% python3 -q
>>> import numpy as np
>>> import numpy.linalg as la
>>> np.set_printoptions(precision=2, suppress=True, linewidth=160, floatmode="fixed")
>>> feats = np.loadtxt("case10.csv", delimiter=",")
>>> feats
array([[ 0.00,  0.00,  0.00,  0.00,  0.00,  0.00, -2.00],
       [ 0.00,  0.00,  0.00,  0.00,  0.00,  0.00,  1.00],
       [ 0.00,  0.00,  0.00,  0.00,  0.00,  0.00,  0.00],
       [ 0.00,  0.00,  0.00,  0.00,  0.00,  0.00,  3.00],
       [ 0.00,  0.00,  0.00,  0.00,  0.00,  0.00,  1.00],
       [ 0.00,  0.00,  0.00,  0.00,  0.00,  0.00, -3.00],
       [-2.00,  1.00,  0.00,  3.00,  1.00, -3.00,  0.00]])
>>> T = np.stack([feats, -2 * feats, feats[::-1]])
>>> la.det(T)
array([0.00, 0.00, 0.00])
>>> T.shape
(3, 7, 7)
>>> la.matrix_rank(T)
array([2, 2, 2])
>>> np.einsum("bij,cij->bc", T, T)
array([[ 48.00, -96.00,   3.00],
       [-96.00, 192.00,  -6.00],
       [  3.00,  -6.00,  48.00]])
>>> la.cond(feats) > 100
np.True_
>>> [round(float(x), 2) for x in la.svd(feats, compute_uv=False)[:3]]
[4.9, 4.9, 0.0]
>>> x = np.array([-1, 1, -2, -3, 3, 3, 3])
>>> a = np.maximum(feats @ x, 0)
>>> np.flatnonzero(a > 1e-9)
array([1, 3, 4])
>>> feats.T @ a
array([ 0.00,  0.00,  0.00,  0.00,  0.00,  0.00, 33.00])
>>> vals, vecs = la.eigh(feats)
>>> np.abs(vecs[:, -1])
array([0.29, 0.14, 0.00, 0.43, 0.14, 0.43, 0.71])
>>> np.round(vecs.T @ feats @ vecs, 2) + 0
array([[-4.90,  0.00,  0.00,  0.00,  0.00,  0.00,  0.00],
       [ 0.00,  0.00,  0.00,  0.00,  0.00,  0.00,  0.00],
       [ 0.00,  0.00,  0.00,  0.00,  0.00,  0.00,  0.00],
       [ 0.00,  0.00,  0.00,  0.00,  0.00,  0.00,  0.00],
       [ 0.00,  0.00,  0.00,  0.00,  0.00,  0.00,  0.00],
       [ 0.00,  0.00,  0.00,  0.00,  0.00,  0.00,  0.00],
       [ 0.00,  0.00,  0.00,  0.00,  0.00,  0.00,  4.90]])
>>> np.round(vecs.T @ vecs, 2) + 0
array([[1.00, 0.00, 0.00, 0.00, 0.00, 0.00, 0.00],
       [0.00, 1.00, 0.00, 0.00, 0.00, 0.00, 0.00],
       [0.00, 0.00, 1.00, 0.00, 0.00, 0.00, 0.00],
       [0.00, 0.00, 0.00, 1.00, 0.00, 0.00, 0.00],
       [0.00, 0.00, 0.00, 0.00, 1.00, 0.00, 0.00],
       [0.00, 0.00, 0.00, 0.00, 0.00, 1.00, 0.00],
       [0.00, 0.00, 0.00, 0.00, 0.00, 0.00, 1.00]])
>>> vals.sum(), np.trace(feats)
(np.float64(0.0), np.float64(0.0))
>>> la.eigvalsh(feats + -1 * np.eye(7))
array([-5.90, -1.00, -1.00, -1.00, -1.00, -1.00,  3.90])
>>> np.unique(vals.round(6) + 0, return_counts=True)[1]
array([1, 5, 1])
